$ python3 -q
>>> import numpy as np
>>> np.set_printoptions(precision=2, suppress=True, linewidth=200)
>>> rnd = lambda a: np.round(a, 2) + 0
>>> M = np.load("x.npy")
>>> M
array([[-27.,   7.,  12.,  -7.],
       [-21.,   7.,   8.,  -5.],
       [-40.,  10.,  19., -10.],
       [ 23.,  -5., -10.,   7.]])
>>> np.linalg.matrix_rank(M, rtol=0.1)
np.int64(1)
>>> np.argsort(-np.linalg.norm(M, axis=0).round(6), kind="stable")[:3]
array([0, 2, 1])
>>> rnd(np.abs(np.linalg.eigvals(M)).max())
np.float64(4.0)
>>> np.allclose(M @ M.T, M.T @ M)
False
>>> M @ M
array([[ -59.,   15.,   30.,  -15.],
       [ -15.,    7.,    6.,   -3.],
       [-120.,   30.,   61.,  -30.],
       [  45.,   -9.,  -24.,   13.]])
>>> (M - M.T) / 2
array([[  0.,  14.,  26., -15.],
       [-14.,   0.,  -1.,   0.],
       [-26.,   1.,   0.,   0.],
       [ 15.,   0.,   0.,   0.]])
>>> rnd(np.linalg.det(M))
np.float64(-8.0)
>>> np.trace(M)
np.float64(6.0)
>>> rnd(np.linalg.norm(M, 1)), rnd(np.linalg.norm(M, np.inf))
(np.float64(111.0), np.float64(79.0))
>>> rnd(np.linalg.norm(M, axis=1))
array([31.16, 24.06, 46.49, 26.51])
>>> rnd(np.linalg.norm(M, axis=0))
array([57.44, 14.93, 25.87, 14.93])
>>> mat = np.load("test2.npy")
>>> mat
array([[ 2,  2,  2,  2,  2,  2,  2,  2,  2],
       [ 2,  4,  4,  4,  4,  4,  4,  4,  4],
       [ 2,  4,  6,  6,  6,  6,  6,  6,  6],
       [ 2,  4,  6,  8,  8,  8,  8,  8,  8],
       [ 2,  4,  6,  8, 10, 10, 10, 10, 10],
       [ 2,  4,  6,  8, 10, 12, 12, 12, 12],
       [ 2,  4,  6,  8, 10, 12, 14, 14, 14],
       [ 2,  4,  6,  8, 10, 12, 14, 16, 16],
       [ 2,  4,  6,  8, 10, 12, 14, 16, 18]])
>>> low = np.linalg.cholesky(mat)
>>> rnd(low @ low.T)
array([[ 2.,  2.,  2.,  2.,  2.,  2.,  2.,  2.,  2.],
       [ 2.,  4.,  4.,  4.,  4.,  4.,  4.,  4.,  4.],
       [ 2.,  4.,  6.,  6.,  6.,  6.,  6.,  6.,  6.],
       [ 2.,  4.,  6.,  8.,  8.,  8.,  8.,  8.,  8.],
       [ 2.,  4.,  6.,  8., 10., 10., 10., 10., 10.],
       [ 2.,  4.,  6.,  8., 10., 12., 12., 12., 12.],
       [ 2.,  4.,  6.,  8., 10., 12., 14., 14., 14.],
       [ 2.,  4.,  6.,  8., 10., 12., 14., 16., 16.],
       [ 2.,  4.,  6.,  8., 10., 12., 14., 16., 18.]])
>>> rnd(np.diag(low) ** 2)
array([2., 2., 2., 2., 2., 2., 2., 2., 2.])
>>> rnd(np.prod(np.diag(low)) ** 2), rnd(np.linalg.det(mat))
(np.float64(512.0), np.float64(512.0))
>>> np.linalg.eigvalsh(mat).min() > 0
np.True_
